% python3 -q
>>> import numpy as np
>>> import numpy.linalg as la
>>> np.set_printoptions(suppress=True, linewidth=200)
>>> def rnd(a):
...     return np.round(a, 1) + 0
... 
>>> X = np.load("dump.npy")
>>> X
array([[-18,   0,   0,  -9, -21],
       [ 11,  -3,   1,   6,  12],
       [-12,  -6,   3,  -6, -15],
       [-21,  -3,   3, -12, -24],
       [  3,  -3,   6,  -3,   6]])
>>> left, sig, Vh = la.svd(X)
>>> vecs = Vh[:(sig > 1e-8).sum()]
>>> rng = np.random.default_rng(377)
>>> x0 = X[3] + -3 * X[1] + rng.integers(2) * np.eye(5)[4]
>>> x0
array([-54.,   6.,   0., -30., -59.])
>>> np.allclose(vecs.T @ vecs @ x0, x0)
False
>>> rnd(np.diag(vecs.T @ vecs))
array([0.4, 0.8, 0.5, 0.6, 0.7])
>>> rnd(la.norm(x0 - vecs.T @ vecs @ x0))
np.float64(0.6)
>>> M2 = np.array([[1, 0], [2, 3]])
>>> W2 = np.kron(M2, X)
>>> rnd(la.norm(W2, 2)), rnd(la.norm(M2, 2) * la.norm(X, 2))
(np.float64(191.5), np.float64(191.5))
>>> W2.shape
(10, 10)
>>> arr = rng.normal(size=(28, 4))
>>> arr = 20 * arr / la.norm(arr, axis=1, keepdims=True)
>>> rnd(arr)
array([[ -9.7,  12.3,   9.5,  -7.9],
       [ -7.3,  -2.8, -10.6,  15.1],
       [  8.4, -12.2,  10.6,   8.3],
       [  6.9, -16.5,   8.9,   1.6],
       [ -7.7,  -8.7, -15.7,   4.2],
       [ -8.6, -14.4,  10.6,   2.7],
       [ 10.8,  -4.5,  13.8,   8.4],
       [ -3.7,  10.3, -14.1,   8.9],
       [ 13.4,   8. ,  12.3,   2.2],
       [  2.4, -19.8,   1.2,  -1.3],
       [ -6.4, -18.2,  -1.5,   5.1],
       [ -9.1,   2.7, -17.6,  -0.3],
       [ 17.5,   0.4,  -5.9,   7.6],
       [ 10.5,  12.9,  -4.5, -10.2],
       [ 12.1,  -6.6,   9.8,  10.6],
       [ -3.2,  -9.5,  16.6,  -4.9],
       [  7.9, -16.8,   1.1,  -7.4],
       [ -0.4, -17.4,  -9.3,   3.4],
       [-10.2,  -9.7,  13.3,   5. ],
       [  5.3,  -9.9, -10. ,  13.2],
       [ -0.1, -17.8,  -3.6,   8.5],
       [ -2.1,  19.7,   2.9,  -0.6],
       [ -3.3,  16.5,   4.9,   9.6],
       [  5. ,  16.9,   9.2,   2.1],
       [-11.5,  -4. ,  13. ,  -9.1],
       [  9.2,   1.6,  -0.8,  17.7],
       [-11.8, -14.9,  -6.2,  -0.9],
       [  8.4,   4.5,   5. ,  16.8]])
>>> dist = la.norm(arr[:, None] - arr[None], axis=-1)
>>> np.unravel_index(dist.round(6).argmax(), dist.shape)
(np.int64(9), np.int64(21))
>>> rnd(dist[:5, :5])
array([[ 0. , 34.2, 34.5, 34.6, 35.1],
       [34.2,  0. , 28.7, 30.8, 13.4],
       [34.5, 28.7,  0. ,  8.3, 31.3],
       [34.6, 30.8,  8.3,  0. , 29.8],
       [35.1, 13.4, 31.3, 29.8,  0. ]])
>>> la.matrix_rank(dist ** 2)
np.int64(5)
>>> def softmax(z):
...     e = np.exp(z - z.max(axis=-1, keepdims=True))
...     return e / e.sum(axis=-1, keepdims=True)
... 
>>> rnd(softmax(10 * arr[23]))
array([0., 1., 0., 0.])
>>> att = arr @ arr.T / np.sqrt(4)
>>> softmax(att).round(6).argmax(axis=1)
array([ 0,  1,  2,  3,  4,  5,  6,  7,  8,  9, 10, 11, 12, 13, 14, 15, 16, 17, 18, 19, 20, 21, 22, 23, 24, 25, 26, 27])
>>> M2 = arr / la.norm(arr, axis=1, keepdims=True)
>>> gram = M2 @ M2.T
>>> rnd(gram[24])
array([ 0.6, -0.4,  0. ,  0.2, -0.3,  0.7,  0. , -0.7, -0.1,  0.2,  0.2, -0.3, -0.9, -0.3, -0.2,  0.8,  0.1, -0.2,  0.7, -0.7, -0.1,  0. , -0.1, -0.1,  1. , -0.7,  0.3, -0.5])
>>> rnd(np.degrees(np.arccos(np.clip(gram[24, 11], -1, 1))))
np.float64(109.3)
>>> data = np.diag(np.array([3, 3, 2])) + 4 * np.eye(3, k=1) + 4 * np.eye(3, k=-1)
>>> data
array([[3., 4., 0.],
       [4., 3., 4.],
       [0., 4., 2.]])
>>> vals, vecs = la.eigh(data)
>>> np.unique(vals.round(6) + 0, return_counts=True)[1]
array([1, 1, 1])
>>> rnd(vecs.T @ vecs)
array([[1., 0., 0.],
       [0., 1., 0.],
       [0., 0., 1.]])
>>> np.abs(vecs[:, -1]).round(6).argmax()
np.int64(1)
>>> rnd(la.eigvalsh(data + -1 * np.eye(3)))
array([-3.9,  1.5,  7.4])
>>> M2 = np.array([[1, 4, 3], [0, -8, 1], [6, 9, 5]])
>>> np.einsum("ik,kj->ij", data, M2)
array([[  3., -20.,  13.],
       [ 28.,  28.,  35.],
       [ 12., -14.,  14.]])
>>> np.einsum("ij->j", data)
array([ 7., 11.,  6.])
>>> np.einsum("ij,ij->i", data, data)
array([25., 41., 20.])
>>> la.matrix_rank(np.vstack([data, M2.T]))
np.int64(3)
>>> np.einsum("ik,kj->ji", data, M2)
array([[  3.,  28.,  12.],
       [-20.,  28., -14.],
       [ 13.,  35.,  14.]])
>>> W0 = np.array([[0, 2, 0, 1], [2, 2, 1, 3], [0, 1, 0, 1], [1, 3, 1, 0]])
>>> M2 = la.inv(W0)
>>> np.allclose(M2, W0.T)
False
>>> rnd(la.det(W0) * la.det(M2))
np.float64(1.0)
>>> W0 @ M2
array([[1., 0., 0., 0.],
       [0., 1., 0., 0.],
       [0., 0., 1., 0.],
       [0., 0., 0., 1.]])
>>> M2
array([[ 4.,  1., -7., -1.],
       [ 1.,  0., -1.,  0.],
       [-7., -1., 10.,  2.],
       [-1.,  0.,  2.,  0.]])
>>> np.trace(M2)
np.float64(14.0)
>>> (M2 - M2.T) / 2
array([[0., 0., 0., 0.],
       [0., 0., 0., 0.],
       [0., 0., 0., 0.],
       [0., 0., 0., 0.]])
>>> rnd(np.abs(la.eigvals(M2)).max())
np.float64(15.1)
>>> rnd(la.det(M2))
np.float64(1.0)
>>> rnd(np.sort(np.abs(la.eigvals(M2))))
array([ 0.2,  0.4,  0.8, 15.1])
>>> idx = rng.permutation(3)
>>> idx
array([1, 2, 0])
>>> M2 = data[idx][:, idx]
>>> np.allclose(M2, data)
False
>>> rnd(np.sort(np.abs(la.eigvals(M2))))
array([2.5, 2.9, 8.4])
>>> np.diag(M2)
array([3., 2., 3.])
>>> E = np.load("a.npy")
>>> E
array([[6, 2, 7],
       [2, 6, 2],
       [7, 2, 6]])
>>> vals, vecs = la.eig(E)
>>> rnd(np.sort(la.eigvals(E @ E)))
array([  1.,  25., 196.])
>>> rnd(E @ vecs[:, 0] - vals[0] * vecs[:, 0])
array([0., 0., 0.])
>>> rnd(vals)
array([14., -1.,  5.])
>>> rnd(la.norm(E))
np.float64(14.9)
>>> np.count_nonzero(E)
np.int64(9)
>>> np.diff(E, axis=0)
array([[-4,  4, -5],
       [ 5, -4,  4]])
>>> np.abs(E).max()
np.int64(7)
>>> np.unravel_index(np.abs(E).argmax(), E.shape)
(np.int64(0), np.int64(2))
>>> E.sum(axis=1)
array([15, 10, 15])
>>> x0 = np.array([-2, 4, -1])
>>> E * x0
array([[-12,   8,  -7],
       [ -4,  24,  -2],
       [-14,   8,  -6]])
>>> E @ np.eye(3)[1]
array([2., 6., 2.])
>>> E @ np.ones(3)
array([15., 10., 15.])
>>> E @ (2 * x0)
array([-22,  36, -24])
>>> la.norm(E @ x0) <= la.norm(E, 2) * la.norm(x0) + 1e-9
np.True_
>>> r0 = np.array([-2, -3, 1])
>>> M2 = E + np.outer(r0, np.eye(3)[1])
>>> la.matrix_rank(M2 - E)
np.int64(1)
>>> M2
array([[6., 0., 7.],
       [2., 3., 2.],
       [7., 3., 6.]])
>>> la.matrix_rank(la.inv(M2) - la.inv(E), tol=1e-8)
np.int64(1)
>>> M2 = la.inv(E)
>>> rnd(la.cond(E))
np.float64(14.0)
>>> rnd(la.inv(M2))
array([[6., 2., 7.],
       [2., 6., 2.],
       [7., 2., 6.]])
>>> (np.abs(M2) > 1e-9).astype(int)
array([[1, 1, 1],
       [1, 1, 1],
       [1, 1, 1]])
>>> rnd(la.slogdet(E)[0])
np.float64(-1.0)
>>> rnd(M2)
array([[-0.5,  0. ,  0.5],
       [ 0. ,  0.2,  0. ],
       [ 0.5,  0. , -0.5]])
>>> rnd(la.det(E) * la.det(M2))
np.float64(1.0)
>>> K = np.load("mat.npy")
>>> K
array([[1, 0, 0, 0, 0],
       [5, 0, 0, 0, 0],
       [1, 1, 5, 0, 0],
       [1, 0, 0, 3, 0],
       [2, 1, 0, 0, 3]])
>>> (K + K.T) / 2
array([[1. , 2.5, 0.5, 0.5, 1. ],
       [2.5, 0. , 0.5, 0. , 0.5],
       [0.5, 0.5, 5. , 0. , 0. ],
       [0.5, 0. , 0. , 3. , 0. ],
       [1. , 0.5, 0. , 0. , 3. ]])
>>> K @ K
array([[ 1,  0,  0,  0,  0],
       [ 5,  0,  0,  0,  0],
       [11,  5, 25,  0,  0],
       [ 4,  0,  0,  9,  0],
       [13,  3,  0,  0,  9]])
>>> rnd(la.det(K))
np.float64(0.0)
>>> K @ K
array([[ 1,  0,  0,  0,  0],
       [ 5,  0,  0,  0,  0],
       [11,  5, 25,  0,  0],
       [ 4,  0,  0,  9,  0],
       [13,  3,  0,  0,  9]])
>>> [int(la.matrix_rank(la.matrix_power(K, p))) for p in range(1, 6)]
[4, 4, 4, 4, 4]
>>> rnd(np.sort(la.eigvals(K)))
array([0., 1., 3., 3., 5.])
>>> left, sig, Vh = la.svd(K)
>>> rnd(sig)
array([6.1, 4.8, 3. , 2.8, 0. ])
>>> np.argmax(sig[:-1] / (sig[1:] + 1e-6)) + 1
np.int64(4)
>>> M2 = left[:, :4] @ np.diag(sig[:4]) @ Vh[:4]
>>> rnd(la.norm(K - M2, 2)), rnd(sig[4])
(np.float64(0.0), np.float64(0.0))
>>> la.matrix_rank(M2)
np.int64(4)
>>> rnd(M2)
array([[1., 0., 0., 0., 0.],
       [5., 0., 0., 0., 0.],
       [1., 1., 5., 0., 0.],
       [1., 0., 0., 3., 0.],
       [2., 1., 0., 0., 3.]])
>>> rnd(np.abs(K - M2).max())
np.float64(0.0)
>>> np.argsort(-la.norm(K, axis=0).round(6), kind="stable")[:3]
array([0, 2, 3])
>>> [round(float(x), 1) for x in la.svd(K, compute_uv=False)[:3]]
[6.1, 4.8, 3.0]
>>> la.matrix_rank(K, rtol=0.1)
np.int64(4)
>>> la.cond(K) > 100
np.True_
>>> sig = 20 * 0.5 ** np.arange(3)
>>> J = rng.normal(size=(16, 3)) * rng.permutation(sig)
>>> rnd(J)
array([[ -2.4,   4.3, -31.3],
       [  8.6,   2.8,  -3.4],
       [ -3.9,   1.6, -22.1],
       [ -2.2,  -0.3,  -5. ],
       [-11. ,   4.5,  -5.4],
       [ -1.9,  -2.6,   0.6],
       [ 14.9,  -4.4,   7.5],
       [ -6.5,   1.5,   3.7],
       [  3.1,  -2.5,  38.7],
       [  8. ,   5.2, -29.6],
       [ -3.4,  -3.9,  10.1],
       [ 13.7, -11.4,  -5.3],
       [-12.5,  10.2, -26. ],
       [  7.3,   5.2, -29.1],
       [ -2.6,  -4.5, -33.5],
       [ -3.1,   2. ,  17. ]])
>>> cen = J - J.mean(axis=0)
>>> left, sig, Vh = la.svd(cen, full_matrices=False)
>>> np.abs(left[:, 0]).argmax()
np.int64(8)
>>> rnd(Vh[0] * np.sign(Vh[0, np.abs(Vh[0]).argmax()]))
array([ 0.1, -0.1,  1. ])
>>> rnd(sig ** 2 / (sig ** 2).sum())
array([0.8, 0.1, 0. ])
>>> rnd(sig)
array([79.6, 32.8, 15.3])
>>> rnd(la.det(data[::-1]))
np.float64(62.0)
>>> rnd(la.eigvals(data).sum().real)
np.float64(8.0)
>>> rnd(la.det(data.T))
np.float64(-62.0)
>>> rnd(np.poly(data))
array([  1.,  -8., -11.,  62.])
>>> np.kron(np.eye(2, dtype=int), data)
array([[3., 4., 0., 0., 0., 0.],
       [4., 3., 4., 0., 0., 0.],
       [0., 4., 2., 0., 0., 0.],
       [0., 0., 0., 3., 4., 0.],
       [0., 0., 0., 4., 3., 4.],
       [0., 0., 0., 0., 4., 2.]])
>>> np.einsum("ii->", data)
np.float64(8.0)
>>> W2 = J[[7, 9]].astype(float)
>>> for _ in range(5):
...     idx = la.norm(J[:, None] - W2, axis=-1).argmin(axis=1)
...     W2 = np.array([J[idx == j].mean(axis=0) for j in range(2)])
... 
>>> idx
array([1, 0, 1, 0, 0, 0, 0, 0, 0, 1, 0, 0, 1, 1, 1, 0])
>>> np.abs(W2[1] - W2[0]).argmax()
np.int64(2)
>>> np.bincount(idx)
array([10,  6])
>>> rnd(W2[1] - W2[0])
array([ -2.2,   5.1, -34.5])
>>> w1 = np.array([[-1, -2, 1, 2, 0],
...     [1, 1, -1, -2, 3],
...     [-3, 0, 3, 2, -1],
...     [0, -3, 1, -1, 0]])
>>> c = np.array([0, 2, -1, -2, -2])
>>> hid = np.maximum(W0 @ w1 + c, 0)
>>> (hid > 0).astype(int)
array([[1, 1, 0, 0, 1],
       [0, 0, 1, 0, 1],
       [1, 0, 0, 0, 1],
       [0, 1, 0, 0, 1]])
>>> rnd((hid > 0).mean(axis=0))
array([0.5, 0.5, 0.2, 0. , 1. ])
>>> W2 = np.array([[0, 3, 3], [1, 3, 2], [3, 2, 3], [2, 1, 0], [0, 1, 3]])
>>> (hid @ W2).round(6).argmax(axis=1)
array([2, 2, 2, 2])
>>> hid @ W2
array([[ 1, 13, 20],
       [15, 13, 24],
       [ 0,  4,  6],
       [ 3, 15, 24]])
>>> Q, _ = la.qr(np.array([[0.6, 0.4, 1.1], [-0.5, 1.1, -0.3], [-0.9, -0.4, 0.4]]))
>>> vecs, _ = la.qr(np.array([[-1.7, 0.1, 0.9], [0.1, -0.8, -0.8], [0.0, -1.0, -0.1]]))
>>> sig = 3 * 0.9 ** np.arange(3)
>>> m1 = Q[:, :3] * sig @ vecs[:3]
>>> rnd(m1)
array([[ 1.5, -1. ,  1.9],
       [-1.4,  1.6,  1.7],
       [-2.2, -1.7,  0.1]])
>>> x0 = np.array([-1, 2, 3])
>>> rhs = m1 @ x0
>>> rnd(rhs)
array([ 2.4,  9.8, -0.7])
>>> rnd(la.solve(m1, 3 * rhs))
array([-3.,  6.,  9.])
>>> rnd(la.solve(m1, rhs))
array([-1.,  2.,  3.])
>>> rnd(la.solve(m1.T, m1[2]))
array([0., 0., 1.])
>>> rnd(la.solve(m1, rhs + m1[:, 1]))
array([-1.,  3.,  3.])
